$ python3 -q
>>> import numpy as np
>>> np.set_printoptions(precision=2, suppress=True, linewidth=100)
>>> rd = lambda a: np.round(a, 2) + 0
>>> arr = np.loadtxt("m.csv", delimiter=",")
>>> arr
array([[ -2.12,  12.74,  -2.23,   2.56],
       [ -1.39,  -2.65,  -3.95,   1.03],
       [  1.45, -21.05,   1.74,  -3.05],
       [  3.95,  12.15,   7.01,  -1.57],
       [  0.78,  11.88,   0.98,   0.56],
       [ -0.47,  -5.19,   1.64,  -0.42],
       [ -1.11, -26.49,  -0.83,  -2.08],
       [  2.79,   0.43,   2.56,  -1.14],
       [  3.67,   2.4 ,   5.84,  -2.06],
       [  1.37,  12.97,   1.58,   0.35],
       [ -1.85,  -7.62,  -1.31,   0.27],
       [ -3.14,   5.45,  -3.86,   2.51],
       [ -2.89, -12.63,  -3.68,   0.26],
       [  2.18,   6.36,   3.57,  -0.42],
       [  2.06,  -2.78,   3.03,  -1.38],
       [  2.11, -20.72,   1.46,  -3.59]])
>>> u = np.array([2, 0])
>>> rd(np.cross(arr[10, :3], arr[4, :3]))
array([  8.1 ,   0.79, -16.03])
>>> Ac = arr - arr.mean(axis=0)
>>> Uu, s, VT = np.linalg.svd(Ac, full_matrices=False)
>>> np.linalg.matrix_rank(Ac)
np.int64(4)
>>> rd((s ** 2).sum() ** 2 / (s ** 4).sum())
np.float64(1.21)
>>> rd(np.abs(VT[-1]))
array([0.41, 0.09, 0.11, 0.9 ])
>>> rd(s ** 2 / (s ** 2).sum())
array([0.9 , 0.09, 0.  , 0.  ])
>>> np.abs(VT[0]).argmax()
np.int64(1)
>>> rng = np.random.default_rng(977662)
>>> lab = rng.permutation(4)
>>> out = arr[:, lab] * rng.choice([-1, 1], 4)
>>> out
array([[  2.12,   2.56,  12.74,  -2.23],
       [  1.39,   1.03,  -2.65,  -3.95],
       [ -1.45,  -3.05, -21.05,   1.74],
       [ -3.95,  -1.57,  12.15,   7.01],
       [ -0.78,   0.56,  11.88,   0.98],
       [  0.47,  -0.42,  -5.19,   1.64],
       [  1.11,  -2.08, -26.49,  -0.83],
       [ -2.79,  -1.14,   0.43,   2.56],
       [ -3.67,  -2.06,   2.4 ,   5.84],
       [ -1.37,   0.35,  12.97,   1.58],
       [  1.85,   0.27,  -7.62,  -1.31],
       [  3.14,   2.51,   5.45,  -3.86],
       [  2.89,   0.26, -12.63,  -3.68],
       [ -2.18,  -0.42,   6.36,   3.57],
       [ -2.06,  -1.38,  -2.78,   3.03],
       [ -2.11,  -3.59, -20.72,   1.46]])
>>> Uu, _, VT = np.linalg.svd(arr.T @ out)
>>> lab
array([0, 3, 1, 2])
>>> mat = np.array([[-1.84, 0.11, 0.31, 2.33],
...     [0.11, -2.77, 0.67, 0.06],
...     [0.31, 0.67, -3.45, -1.88],
...     [2.33, 0.06, -1.88, 0.06]])
>>> mat
array([[-1.84,  0.11,  0.31,  2.33],
       [ 0.11, -2.77,  0.67,  0.06],
       [ 0.31,  0.67, -3.45, -1.88],
       [ 2.33,  0.06, -1.88,  0.06]])
>>> ev, V = np.linalg.eigh(mat)
>>> rd(V.T @ mat @ V)
array([[-5.,  0.,  0.,  0.],
       [ 0., -3.,  0.,  0.],
       [ 0.,  0., -2.,  0.],
       [ 0.,  0.,  0.,  2.]])
>>> rd(np.linalg.eigvalsh(mat @ mat))
array([ 4.01,  4.01,  9.01, 24.99])
>>> rd(np.linalg.eigvalsh(mat + -1 * np.eye(4)))
array([-6., -4., -3.,  1.])
>>> rd(np.abs(V[:, -1]))
array([0.48, 0.02, 0.26, 0.83])
>>> rd(np.linalg.svd(mat, compute_uv=False))
array([5., 3., 2., 2.])
>>> lab = rng.permutation(4)
>>> lab
array([2, 3, 1, 0])
>>> out = mat[lab][:, lab]
>>> rd(np.sort(np.abs(np.linalg.eigvals(out))))
array([2., 2., 3., 5.])
>>> rd(np.linalg.det(out)), rd(np.linalg.det(mat[lab]))
(np.float64(-60.13), np.float64(60.13))
>>> np.trace(out)
np.float64(-8.0)
>>> cov = np.cov(arr, rowvar=False)
>>> rd(np.median(arr, axis=0))
array([ 1.08, -1.11,  1.52, -0.42])
>>> rd(np.corrcoef(arr.T))
array([[ 1.  ,  0.17,  0.94, -0.67],
       [ 0.17,  1.  ,  0.22,  0.6 ],
       [ 0.94,  0.22,  1.  , -0.62],
       [-0.67,  0.6 , -0.62,  1.  ]])
>>> rd(np.corrcoef(arr[:, 0], arr[:, 3])[0, 1])
np.float64(-0.67)
>>> np.argwhere(np.triu(np.abs(np.corrcoef(arr.T)) > 0.8, 1))
array([[0, 2]])
>>> np.argsort(-arr.std(axis=0).round(6), kind="stable")
array([1, 2, 0, 3])
>>> M = np.load("case15.npy")
>>> M
array([[-3.06, -1.76, -1.73],
       [-0.32, -0.04, -0.21],
       [ 2.46,  0.78,  1.65],
       [-0.26,  0.09,  0.16],
       [-3.58, -1.28, -0.63],
       [-0.51, -0.65, -1.1 ],
       [-4.22, -2.04, -1.8 ],
       [ 2.1 ,  0.53,  0.95],
       [ 0.97,  0.97,  0.39],
       [ 1.69,  0.73,  1.05],
       [-3.17, -1.45, -2.29],
       [ 0.92,  0.51,  0.65],
       [-1.31, -0.99, -0.8 ],
       [-1.42, -0.79, -1.3 ],
       [-2.08, -1.01, -1.05],
       [-0.13,  0.25,  0.14],
       [-4.55, -2.4 , -2.27],
       [-2.64, -1.02, -1.57],
       [-3.08, -1.28, -2.07],
       [ 1.26,  0.94,  0.5 ],
       [ 0.84,  0.11,  0.82],
       [-1.88, -0.44, -0.25],
       [ 0.82,  0.62,  0.23],
       [-1.54, -0.91, -1.05],
       [-0.35, -0.03,  0.1 ],
       [-2.23, -1.12, -1.59],
       [-1.92, -1.9 , -0.88],
       [ 1.95,  1.32,  1.17],
       [-0.92, -0.41, -0.58],
       [-2.07, -1.13, -1.06],
       [-1.97, -1.1 , -0.97],
       [-1.58, -0.59, -0.6 ],
       [-1.2 , -0.44, -0.45]])
>>> out = np.c_[M[:, :2] @ np.array([[9, 2], [1, 5]]), np.array([1, 1, 0, 1, 2, 0, 0, 2, 1, 1, 2, 2, 0, 1, 0, 0, 1, 2, 1, 2, 1, 2, 0, 2, 2, 2, 0, 0, 0, 1, 2, 1, 0])]
>>> rd(out)
array([[-29.3 , -14.92,   1.  ],
       [ -2.92,  -0.84,   1.  ],
       [ 22.92,   8.82,   0.  ],
       [ -2.25,  -0.07,   1.  ],
       [-33.5 , -13.56,   2.  ],
       [ -5.24,  -4.27,   0.  ],
       [-40.02, -18.64,   0.  ],
       [ 19.43,   6.85,   2.  ],
       [  9.7 ,   6.79,   1.  ],
       [ 15.94,   7.03,   1.  ],
       [-29.98, -13.59,   2.  ],
       [  8.79,   4.39,   2.  ],
       [-12.78,  -7.57,   0.  ],
       [-13.57,  -6.79,   1.  ],
       [-19.73,  -9.21,   0.  ],
       [ -0.92,   0.99,   0.  ],
       [-43.35, -21.1 ,   1.  ],
       [-24.78, -10.38,   2.  ],
       [-29.  , -12.56,   1.  ],
       [ 12.28,   7.22,   2.  ],
       [  7.67,   2.23,   1.  ],
       [-17.36,  -5.96,   2.  ],
       [  8.  ,   4.74,   0.  ],
       [-14.77,  -7.63,   2.  ],
       [ -3.18,  -0.85,   2.  ],
       [-21.19, -10.06,   2.  ],
       [-19.18, -13.34,   0.  ],
       [ 18.87,  10.5 ,   0.  ],
       [ -8.69,  -3.89,   0.  ],
       [-19.76,  -9.79,   1.  ],
       [-18.83,  -9.44,   2.  ],
       [-14.81,  -6.11,   1.  ],
       [-11.24,  -4.6 ,   0.  ]])
>>> np.linalg.matrix_rank(np.c_[M, out])
np.int64(4)
>>> rd(np.linalg.norm(out - M @ np.linalg.lstsq(M, out)[0], axis=0))
array([0.  , 0.  , 6.57])
>>> rd(np.linalg.lstsq(M, out[:, 0])[0])
array([9., 1., 0.])
>>> Ac = M - M.mean(axis=0)
>>> Uu, s, VT = np.linalg.svd(Ac, full_matrices=False)
>>> rd(Ac.mean(axis=0))
array([0., 0., 0.])
>>> np.abs(Uu[:, 0]).argmax()
np.int64(16)
>>> np.linalg.matrix_rank(Ac)
np.int64(3)
>>> (np.sign(Uu[:, 0]) == np.sign(Uu[0, 0])).astype(int)
array([1, 0, 0, 0, 1, 0, 1, 0, 0, 0, 1, 0, 1, 1, 1, 0, 1, 1, 1, 0, 0, 1, 0, 1, 0, 1, 1, 0, 0, 1, 1,
       1, 1])
>>> rd((s ** 2).sum() ** 2 / (s ** 4).sum())
np.float64(1.08)
>>> theta = np.sort(rng.uniform(-2, 2, 15))
>>> A = np.c_[theta, theta ** 2, theta ** 3] @ np.array([[0, -3, 0, -2, 2, -3, -2, -3],
...     [1, 3, -1, 1, -1, 3, 0, -3],
...     [3, -3, 3, -1, 0, -2, -2, 2]])
>>> rd(A)
array([[-15.41,  34.54, -22.21,  13.36,  -7.09,  28.27,  16.23, -17.21],
       [ -8.43,  22.4 , -13.12,   9.  ,  -5.41,  18.81,  10.24,  -9.62],
       [ -6.41,  18.59, -10.39,   7.61,  -4.81,  15.79,   8.42,  -7.33],
       [ -6.26,  18.29, -10.17,   7.49,  -4.76,  15.55,   8.28,  -7.15],
       [ -6.01,  17.8 ,  -9.83,   7.31,  -4.67,  15.16,   8.04,  -6.86],
       [ -1.67,   8.13,  -3.48,   3.66,  -2.8 ,   7.27,   3.62,  -1.57],
       [ -1.43,   7.47,  -3.09,   3.4 ,  -2.65,   6.72,   3.33,  -1.26],
       [ -0.52,   4.54,  -1.49,   2.21,  -1.87,   4.21,   2.06,  -0.04],
       [ -0.25,   3.34,  -0.92,   1.69,  -1.5 ,   3.14,   1.55,   0.34],
       [ -0.11,   2.5 ,  -0.58,   1.32,  -1.2 ,   2.39,   1.2 ,   0.52],
       [  0.01,   0.66,  -0.05,   0.4 ,  -0.39,   0.65,   0.37,   0.43],
       [  0.38,  -0.93,   0.04,  -0.72,   0.65,  -0.86,  -0.96,  -1.6 ],
       [  1.03,  -1.38,   0.3 ,  -1.06,   0.84,  -1.16,  -1.65,  -2.46],
       [  1.21,  -1.48,   0.38,  -1.14,   0.87,  -1.22,  -1.82,  -2.64],
       [ 16.13, -10.22,  10.7 ,  -5.05,   0.58,  -5.74, -12.24,  -4.14]])
>>> Uu, s, VT = np.linalg.svd(A)
>>> rd(s)
array([91.87, 17.4 ,  8.21,  0.  ,  0.  ,  0.  ,  0.  ,  0.  ])
>>> out = Uu[:, :3] @ np.diag(s[:3]) @ VT[:3]
>>> rd(out)
array([[-15.41,  34.54, -22.21,  13.36,  -7.09,  28.27,  16.23, -17.21],
       [ -8.43,  22.4 , -13.12,   9.  ,  -5.41,  18.81,  10.24,  -9.62],
       [ -6.41,  18.59, -10.39,   7.61,  -4.81,  15.79,   8.42,  -7.33],
       [ -6.26,  18.29, -10.17,   7.49,  -4.76,  15.55,   8.28,  -7.15],
       [ -6.01,  17.8 ,  -9.83,   7.31,  -4.67,  15.16,   8.04,  -6.86],
       [ -1.67,   8.13,  -3.48,   3.66,  -2.8 ,   7.27,   3.62,  -1.57],
       [ -1.43,   7.47,  -3.09,   3.4 ,  -2.65,   6.72,   3.33,  -1.26],
       [ -0.52,   4.54,  -1.49,   2.21,  -1.87,   4.21,   2.06,  -0.04],
       [ -0.25,   3.34,  -0.92,   1.69,  -1.5 ,   3.14,   1.55,   0.34],
       [ -0.11,   2.5 ,  -0.58,   1.32,  -1.2 ,   2.39,   1.2 ,   0.52],
       [  0.01,   0.66,  -0.05,   0.4 ,  -0.39,   0.65,   0.37,   0.43],
       [  0.38,  -0.93,   0.04,  -0.72,   0.65,  -0.86,  -0.96,  -1.6 ],
       [  1.03,  -1.38,   0.3 ,  -1.06,   0.84,  -1.16,  -1.65,  -2.46],
       [  1.21,  -1.48,   0.38,  -1.14,   0.87,  -1.22,  -1.82,  -2.64],
       [ 16.13, -10.22,  10.7 ,  -5.05,   0.58,  -5.74, -12.24,  -4.14]])
>>> np.linalg.matrix_rank(A, rtol=0.05)
np.int64(3)
>>> rd(np.linalg.norm(A - out, 2)), rd(s[3])
(np.float64(0.0), np.float64(0.0))
>>> m1 = np.array([[0, 1, 1, 1, 1, 0],
...     [1, 0, 0, 1, 1, 0],
...     [1, 0, 0, 0, 0, 0],
...     [1, 1, 0, 0, 0, 0],
...     [1, 1, 0, 0, 0, 0],
...     [0, 0, 0, 0, 0, 0]])
>>> Uu, s, VT = np.linalg.svd(m1)
>>> V = VT[:(s > 1e-8).sum()]
>>> vec = m1[3] + 5 * m1[0] + rng.integers(2) * np.eye(6)[2]
>>> vec
array([1., 6., 5., 5., 5., 0.])
>>> rd(V.T @ V)
array([[1. , 0. , 0. , 0. , 0. , 0. ],
       [0. , 1. , 0. , 0. , 0. , 0. ],
       [0. , 0. , 1. , 0. , 0. , 0. ],
       [0. , 0. , 0. , 0.5, 0.5, 0. ],
       [0. , 0. , 0. , 0.5, 0.5, 0. ],
       [0. , 0. , 0. , 0. , 0. , 0. ]])
>>> np.linalg.matrix_rank(np.vstack([m1, vec]))
np.int64(4)
>>> np.allclose(V.T @ V @ vec, vec)
True
>>> ev, V = np.linalg.eigvalsh(m1)
Traceback (most recent call last):
  File "<python-input-71>", line 1, in <module>
    ev, V = np.linalg.eigvalsh(m1)
    ^^^^^
ValueError: too many values to unpack (expected 2)
>>> ev, V = np.linalg.eigh(m1)
>>> rd(np.linalg.svd(m1, compute_uv=False))
array([2.69, 1.75, 1.27, 0.33, 0.  , 0.  ])
>>> rd(np.linalg.eigvalsh(m1 + -2 * np.eye(6)))
array([-3.75, -3.27, -2.  , -2.  , -1.67,  0.69])
>>> rd(np.abs(V[:, -1]))
array([0.58, 0.52, 0.22, 0.41, 0.41, 0.  ])
>>> rd(ev)
array([-1.75, -1.27,  0.  ,  0.  ,  0.33,  2.69])
>>> rd(V @ np.diag(ev) @ V.T)
array([[0., 1., 1., 1., 1., 0.],
       [1., 0., 0., 1., 1., 0.],
       [1., 0., 0., 0., 0., 0.],
       [1., 1., 0., 0., 0., 0.],
       [1., 1., 0., 0., 0., 0.],
       [0., 0., 0., 0., 0., 0.]])
>>> rd(V.T @ V)
array([[1., 0., 0., 0., 0., 0.],
       [0., 1., 0., 0., 0., 0.],
       [0., 0., 1., 0., 0., 0.],
       [0., 0., 0., 1., 0., 0.],
       [0., 0., 0., 0., 1., 0.],
       [0., 0., 0., 0., 0., 1.]])
>>> feats = np.load("sample18.npy")
>>> rd(feats)
array([[ 0.07,  0.09,  0.1 ,  0.21],
       [ 0.09,  0.74, -0.35,  0.25],
       [ 0.1 , -0.35,  0.52,  0.34],
       [ 0.21,  0.25,  0.34,  0.67]])
>>> r = np.linalg.matrix_rank(feats)
>>> r
np.int64(2)
>>> null = np.linalg.svd(feats)[2][r:].T
>>> [int(np.linalg.matrix_rank(feats[:, :j + 1])) for j in range(4)]
[1, 2, 2, 2]
>>> [int(np.linalg.matrix_rank(feats[:i])) for i in range(1, len(feats) + 1)]
[1, 2, 2, 2]
>>> [int(np.linalg.matrix_rank(np.delete(feats, i, axis=0))) for i in range(4)]
[2, 2, 2, 2]
>>> Uu, s, VT = np.linalg.svd(feats)
>>> V = VT[:(s > 1e-8).sum()]
>>> vec = feats[3] + 4 * feats[2] + rng.integers(2) * np.eye(4)[0]
>>> rd(vec)
array([ 1.6 , -1.16,  2.44,  2.04])
>>> rd(np.linalg.norm(vec - V.T @ V @ vec))
np.float64(0.97)
>>> rd(V.T @ V)
array([[ 0.07,  0.09,  0.1 ,  0.21],
       [ 0.09,  0.74, -0.35,  0.25],
       [ 0.1 , -0.35,  0.52,  0.34],
       [ 0.21,  0.25,  0.34,  0.67]])
>>> np.allclose(V.T @ V @ vec, vec)
False
>>> np.allclose(feats[:-1].T @ np.linalg.lstsq(feats[:-1].T, feats[-1])[0], feats[-1])
True
>>> rd(np.trace(np.linalg.pinv(feats) @ feats))
np.float64(2.0)
>>> np.linalg.lstsq(feats[:-1].T, feats[-1])[2]
np.int32(2)
>>> np.unique(feats.round(6), axis=0).shape
(4, 4)
>>> E = np.load("run2.npy")
>>> rd(E)
array([[ 0.26, -0.96, -0.06],
       [-0.96, -0.26, -0.07],
       [-0.06, -0.07,  1.  ]])
>>> rd(np.linalg.svd(E, compute_uv=False))
array([1., 1., 1.])
>>> rd(np.linalg.pinv(E))
array([[ 0.26, -0.96, -0.06],
       [-0.96, -0.26, -0.07],
       [-0.06, -0.07,  1.  ]])
>>> rd(np.linalg.norm(E, axis=0))
array([1., 1., 1.])
>>> lab = rng.permutation(3)
>>> out = E[:, lab] * rng.choice([-1, 1], 3)
>>> rd(out)
array([[-0.06, -0.96,  0.26],
       [-0.07, -0.26, -0.96],
       [ 1.  , -0.07, -0.06]])
>>> Uu, _, VT = np.linalg.svd(E.T @ out)
>>> lab
array([2, 1, 0])
>>> rd(np.linalg.lstsq(E, out)[0])
array([[0., 0., 1.],
       [0., 1., 0.],
       [1., 0., 0.]])
>>> K = np.load("arr.npy")
>>> K
array([[-1.3, -0.3,  1.2, -0.2,  0.6, -0.8, -0.3, -2.3,  1. , -0.7],
       [ 1. ,  1.1,  0.6, -0.1,  0.6, -2.1, -1. , -0.6, -0.1,  0.5],
       [ 1.4,  0.3,  1.6, -0.2,  0.6, -1.6,  0.2, -0.6, -0.1,  2.1],
       [ 2. , -2.1, -0.1, -0.3, -1.3,  0.2, -0.2,  0.2,  0.4, -1.1],
       [-1.8, -0.7, -1.1,  1. , -0.1,  2.3,  0.2, -1. , -0.5, -1. ],
       [ 1.6,  1.3,  1.3,  2.1,  1.7,  1.4,  0.9, -0.1, -0.3,  0.7],
       [ 1. ,  1.1, -0.5, -0.9,  0.6,  0.1,  0.9,  0.6,  0.4, -0.6],
       [-0.9,  0.7, -0.5,  1.7, -1.5,  0.5, -0.2, -0.1, -1.6,  0.5],
       [-2.5, -1.6,  0.6,  1.8,  0.7, -0.2, -1. ,  0.6,  1.9,  0.6]])
>>> out = K / np.sqrt((K ** 2).mean(axis=1, keepdims=True))
>>> np.linalg.matrix_rank(out) == np.linalg.matrix_rank(K)
np.True_
